% python3 -q
>>> import numpy as np
>>> from numpy import linalg as LA
>>> np.set_printoptions(precision=2, suppress=True, linewidth=120, legacy="1.25")
>>> tidy = lambda a: np.round(a, 2) + 0
>>> mat = np.loadtxt("block10.csv", delimiter=",")
>>> mat
array([[-1.4,  1.2,  0.5,  0.4, -1.1],
       [ 1.1,  1. , -0.9, -0.4,  0.1],
       [ 0.4,  0.7, -0.6,  0.6, -0.4],
       [ 1.1, -0.6, -0.1, -1.4, -0.1],
       [ 0.8,  0.4,  0.3, -1.4, -0.3],
       [-2. , -0.4, -1. , -0.4, -0.2],
       [-0.5, -1.1,  0.5,  1.5,  0.3],
       [-1.5,  1.3,  0.6,  0. , -1.6],
       [ 2.9, -0.6, -1.4,  0.4, -1.4],
       [ 0.2, -0.8,  1.3, -0.9,  1. ],
       [-0.6, -1.5,  0.9,  1.7, -0.3],
       [ 2.1,  1.1, -1.9, -0.7,  0.1],
       [ 0.6, -0.6, -1. ,  1.1, -1.3],
       [-8. ,  0. ,  4. , -5. ,  8. ],
       [ 0.8,  0.6, -1.5, -0.4, -0.3],
       [-0.4, -0.5, -1. ,  0.1,  0.8],
       [-0.2, -0.3, -1.1,  1.2, -1.5],
       [-0.1,  1.3, -0.9, -0.4, -0.4],
       [ 0.1,  0.4,  0.2,  1.8, -2.4],
       [-2.8, -0.1,  0.4, -0.2,  0.2],
       [ 0.2, -3.2, -0.3, -0.8,  1. ],
       [ 1.1,  1.3, -0.5, -0.3, -0.8],
       [ 0.9,  0.7,  1.9, -0.1, -0.3],
       [-1.9, -0.9,  1.3, -1. , -1.3],
       [ 0.3,  0.1, -0.3, -0.3, -0.9],
       [ 0.5,  1.4,  1.1,  0.7,  2. ]])
>>> d = LA.norm(mat[:, None] - mat[None], axis=-1)
>>> np.unravel_index(d.round(6).argmax(), d.shape)
(8, 13)
>>> print(tidy(d[:5, :5]))
[[0.   3.21 2.29 3.75 3.07]
 [3.21 0.   1.39 2.06 1.75]
 [2.29 1.39 0.   2.55 2.25]
 [3.75 2.06 2.55 0.   1.14]
 [3.07 1.75 2.25 1.14 0.  ]]
>>> LA.matrix_rank(d ** 2)
7
>>> arr = np.array([[3.0, -1.0, 0.0, 0.0, 0.0, 0.0],
...     [2.0, -1.0, 0.0, 0.0, 0.0, 0.0],
...     [0.0, 0.0, 0.0, 3.0, 3.0, 0.0],
...     [0.0, 0.0, 1.0, 2.0, 1.0, 0.0],
...     [0.0, 0.0, 1.0, 2.0, 0.0, 3.0],
...     [0.0, 0.0, 2.0, 0.0, 1.0, 2.0]])
>>> arr
array([[ 3., -1.,  0.,  0.,  0.,  0.],
       [ 2., -1.,  0.,  0.,  0.,  0.],
       [ 0.,  0.,  0.,  3.,  3.,  0.],
       [ 0.,  0.,  1.,  2.,  1.,  0.],
       [ 0.,  0.,  1.,  2.,  0.,  3.],
       [ 0.,  0.,  2.,  0.,  1.,  2.]])
>>> # splits into 2 blocks
>>> t3 = np.stack([arr, -2 * arr, arr[::-1]])
>>> np.einsum("bij,cij->bc", t3, t3)
array([[  62., -124.,   18.],
       [-124.,  248.,  -36.],
       [  18.,  -36.,   62.]])
>>> t3.sum(axis=0)
array([[-3.,  1.,  2.,  0.,  1.,  2.],
       [-2.,  1.,  1.,  2.,  0.,  3.],
       [ 0.,  0.,  1., -1., -2.,  0.],
       [ 0.,  0., -1.,  1.,  2.,  0.],
       [ 2., -1., -1., -2.,  0., -3.],
       [ 3., -1., -2.,  0., -1., -2.]])
>>> tidy(LA.det(t3))
array([  -33., -2112.,    33.])
>>> M2 = LA.inv(arr)
>>> print(tidy(LA.inv(M2)))
[[ 3. -1.  0.  0.  0.  0.]
 [ 2. -1.  0.  0.  0.  0.]
 [ 0.  0.  0.  3.  3.  0.]
 [ 0.  0.  1.  2.  1.  0.]
 [ 0.  0.  1.  2.  0.  3.]
 [ 0.  0.  2.  0.  1.  2.]]
>>> (np.abs(M2) > 1e-9).astype(int)
array([[1, 1, 0, 0, 0, 0],
       [1, 1, 0, 0, 0, 0],
       [0, 0, 1, 1, 1, 1],
       [0, 0, 1, 1, 1, 1],
       [0, 0, 1, 1, 1, 1],
       [0, 0, 1, 1, 1, 1]])
